% python3 -q
>>> import numpy as np
>>> import numpy.linalg as la
>>> np.set_printoptions(precision=2, suppress=True, linewidth=120, floatmode="fixed")
>>> rd = lambda a: np.round(a, 2) + 0
>>> A2 = np.array([[1, 3, 3, -2, 3, 3, 2],
...     [2, 2, 0, 0, -3, 0, 2],
...     [1, -1, -1, -1, -1, 3, -1],
...     [-3, 0, -3, -2, 2, 3, 0],
...     [2, 0, -3, -1, -1, 3, -3],
...     [3, -1, 0, 2, 2, 0, -1],
...     [-1, -3, 1, -2, -3, 2, -1]])
>>> A2[-1] = A2[0]
>>> X = A2 + 0.1 * np.eye(7)
>>> X
array([[ 1.10,  3.00,  3.00, -2.00,  3.00,  3.00,  2.00],
       [ 2.00,  2.10,  0.00,  0.00, -3.00,  0.00,  2.00],
       [ 1.00, -1.00, -0.90, -1.00, -1.00,  3.00, -1.00],
       [-3.00,  0.00, -3.00, -1.90,  2.00,  3.00,  0.00],
       [ 2.00,  0.00, -3.00, -1.00, -0.90,  3.00, -3.00],
       [ 3.00, -1.00,  0.00,  2.00,  2.00,  0.10, -1.00],
       [ 1.00,  3.00,  3.00, -2.00,  3.00,  3.00,  2.10]])
>>> A2 = X / np.sqrt((X ** 2).mean(axis=1, keepdims=True))
>>> rd(la.norm(A2, axis=1))
array([2.65, 2.65, 2.65, 2.65, 2.65, 2.65, 2.65])
>>> rd(A2[3])
array([-1.35,  0.00, -1.35, -0.85,  0.90,  1.35,  0.00])
>>> x0 = np.array([0, 3, 2, 1, 0, 0, 2])
>>> h = np.maximum(X @ x0, 0)
>>> X * (h > 1e-9)[:, None]
array([[ 1.10,  3.00,  3.00, -2.00,  3.00,  3.00,  2.00],
       [ 2.00,  2.10,  0.00,  0.00, -3.00,  0.00,  2.00],
       [ 0.00, -0.00, -0.00, -0.00, -0.00,  0.00, -0.00],
       [-0.00,  0.00, -0.00, -0.00,  0.00,  0.00,  0.00],
       [ 0.00,  0.00, -0.00, -0.00, -0.00,  0.00, -0.00],
       [ 0.00, -0.00,  0.00,  0.00,  0.00,  0.00, -0.00],
       [ 1.00,  3.00,  3.00, -2.00,  3.00,  3.00,  2.10]])
>>> np.maximum(X @ x0, 0) - np.maximum(-X @ x0, 0)
array([ 17.00,  10.30,  -7.80,  -7.90, -13.00,  -3.00,  17.20])
>>> rd(np.maximum(X @ (3 * x0), 0))
array([51.00, 30.90,  0.00,  0.00,  0.00,  0.00, 51.60])
>>> la.matrix_rank(X, rtol=0.1)
np.int64(6)
>>> A2 = np.array([[2, -2, -2],
...     [1, 1, -1],
...     [0, -1, 3],
...     [-3, 0, 0],
...     [-3, 3, -1],
...     [1, -3, 3],
...     [3, 2, 1]])
>>> np.vstack([X, A2.T]).shape
(10, 7)
>>> la.matrix_rank(np.vstack([X, A2.T]))
np.int64(7)
>>> rd(np.einsum("ij->j", X))
array([ 7.10,  6.10, -0.90, -5.90,  5.10, 15.10,  1.10])
>>> np.unravel_index(np.abs(X).argmax(), X.shape)
(np.int64(0), np.int64(1))
>>> la.matrix_rank(X)
np.int64(7)
>>> rd(np.diff(X, axis=0))
array([[ 0.90, -0.90, -3.00,  2.00, -6.00, -3.00,  0.00],
       [-1.00, -3.10, -0.90, -1.00,  2.00,  3.00, -3.00],
       [-4.00,  1.00, -2.10, -0.90,  3.00,  0.00,  1.00],
       [ 5.00,  0.00,  0.00,  0.90, -2.90,  0.00, -3.00],
       [ 1.00, -1.00,  3.00,  3.00,  2.90, -2.90,  2.00],
       [-2.00,  4.00,  3.00, -4.00,  1.00,  2.90,  3.10]])
>>> np.count_nonzero(X)
np.int64(42)
>>> K = np.array([[27, 18, 2, -13, 2, -9, -4],
...     [18, 21, -8, -12, -1, -20, -3],
...     [2, -8, 24, -1, -2, 8, 2],
...     [-13, -12, -1, 31, -5, 5, 19],
...     [2, -1, -2, -5, 16, 6, -13],
...     [-9, -20, 8, 5, 6, 31, -8],
...     [-4, -3, 2, 19, -13, -8, 29]])
>>> # equal to its transpose
>>> ev, evecs = la.eigh(K)
>>> np.abs(evecs[:, -1]).round(6).argmax()
np.int64(3)
>>> rd(evecs @ np.diag(ev) @ evecs.T)
array([[ 27.00,  18.00,   2.00, -13.00,   2.00,  -9.00,  -4.00],
       [ 18.00,  21.00,  -8.00, -12.00,  -1.00, -20.00,  -3.00],
       [  2.00,  -8.00,  24.00,  -1.00,  -2.00,   8.00,   2.00],
       [-13.00, -12.00,  -1.00,  31.00,  -5.00,   5.00,  19.00],
       [  2.00,  -1.00,  -2.00,  -5.00,  16.00,   6.00, -13.00],
       [ -9.00, -20.00,   8.00,   5.00,   6.00,  31.00,  -8.00],
       [ -4.00,  -3.00,   2.00,  19.00, -13.00,  -8.00,  29.00]])
>>> rd(ev.sum()), np.trace(K)
(np.float64(179.0), np.int64(179))
>>> rd(la.eigvalsh(K + -2 * np.eye(7)))
array([-2.00,  2.84,  7.23, 13.20, 25.69, 50.38, 67.66])
>>> rd(np.abs(evecs[:, -1]))
array([0.47, 0.50, 0.14, 0.51, 0.08, 0.40, 0.28])
>>> np.unique(ev.round(6) + 0, return_counts=True)[1]
array([1, 1, 1, 1, 1, 1, 1])
>>> J = np.load("w.npy")
>>> J
array([[  6.70,  -6.59,  -2.31,   0.50,   4.24,  11.16, -12.15],
       [  2.31,  -8.50,   0.87,  -3.22,  -0.21,  -1.41,   3.23],
       [  3.71,  -7.03,   1.75,  -3.14,  -0.21,  -0.48,   1.94],
       [  7.28,  -7.86,  -1.33,  -1.06,   5.77,  10.61, -13.43],
       [  7.20,  -9.35,  -3.10,   0.66,   4.18,   9.99, -10.76],
       [  7.03,  -6.91,  -1.55,  -0.10,   1.95,  10.44, -10.75],
       [  2.56,  -5.08,   2.76,  -3.54,   0.41,  -0.83,   5.68],
       [  1.76,  -6.87,   1.19,  -6.25,   0.02,   0.08,   3.44],
       [  0.22,   7.64,  -2.58,   5.27,   2.87,   1.81,  -4.68],
       [ -1.32,  10.86,  -1.74,   4.94,   2.78,   0.20,  -3.32],
       [  8.60,  -7.38,  -1.80,  -1.34,   5.35,   9.16, -12.15],
       [  5.02, -10.70,  -2.32,  -1.33,   4.13,  10.11,  -9.38],
       [  1.64,  -7.56,   1.14,  -4.50,  -0.80,  -1.62,   2.59],
       [  2.48,  -5.44,   0.56,  -3.22,   1.04,  -1.61,   4.22],
       [  6.70,  -7.75,  -1.74,   0.08,   4.81,  10.89,  -9.52],
       [  7.52,  -7.11,  -1.06,   0.24,   2.67,  10.12, -11.02],
       [  1.77,  -5.47,   0.79,  -4.57,  -1.46,  -2.11,   3.96],
       [ -1.13,   7.59,  -2.45,   6.37,   3.48,   1.68,  -3.88],
       [ -0.45,   5.54,  -0.82,   5.96,   1.69,   1.79,  -4.50],
       [  1.79,  -5.88,   1.81,  -2.86,   1.32,  -1.58,   0.96],
       [  1.93,  -7.39,   0.28,  -3.79,   0.34,  -1.05,   5.02],
       [  2.21,  -7.30,   0.84,  -3.61,  -0.82,  -0.26,   3.05],
       [  7.13,  -7.61,  -1.41,   0.43,   2.80,   8.71, -10.42],
       [  2.88,  -6.06,   2.54,  -4.65,   1.08,  -1.24,   3.33],
       [  7.49,  -8.26,  -2.63,  -2.26,   4.55,  10.36, -11.89],
       [ -0.22,   7.60,  -1.28,   5.32,   1.67,   0.42,  -4.23],
       [  0.34,   7.36,  -1.35,   5.37,   3.29,   1.14,  -6.07],
       [  2.62,  -6.27,  -0.07,  -3.75,   1.02,  -2.62,   3.13],
       [  1.56,  -5.26,   1.64,  -3.07,   2.01,  -1.09,   3.39],
       [  5.44,  -8.65,  -1.11,  -0.78,   2.98,   9.39, -11.58],
       [ -0.94,   8.00,   0.05,   4.15,   0.83,   0.29,  -5.90],
       [  5.62,  -7.23,  -2.34,   0.04,   4.21,   9.37, -10.71],
       [  2.15,  -8.63,   1.97,  -4.16,   0.59,  -0.96,   3.16],
       [ -2.51,   6.54,  -1.83,   4.69,   1.10,  -1.10,  -3.64],
       [  8.24,  -7.84,  -2.17,   0.27,   3.55,   9.08, -10.07],
       [  6.39,  -9.03,  -0.63,  -0.93,   2.86,  10.07,  -9.80],
       [  3.47,  -8.45,   2.45,  -3.77,  -0.57,  -0.88,   5.00],
       [  5.82, -10.37,  -1.87,  -1.02,   3.43,   8.57,  -9.12],
       [  6.23,  -8.10,  -2.22,   1.06,   5.14,  10.23, -10.53]])
>>> A2 = K[0, 0] * K[1:] - np.outer(K[1:, 0], K[0])
>>> A2
array([[   0,  243, -252,  -90,  -63, -378,   -9],
       [   0, -252,  644,   -1,  -58,  234,   62],
       [   0,  -90,   -1,  668, -109,   18,  461],
       [   0,  -63,  -58, -109,  428,  180, -343],
       [   0, -378,  234,   18,  180,  756, -252],
       [   0,   -9,   62,  461, -343, -252,  767]])
>>> la.matrix_rank(A2), la.matrix_rank(K)
(np.int64(5), np.int64(6))
>>> rd(K[:, 0] / K[0, 0])
array([ 1.00,  0.67,  0.07, -0.48,  0.07, -0.33, -0.15])
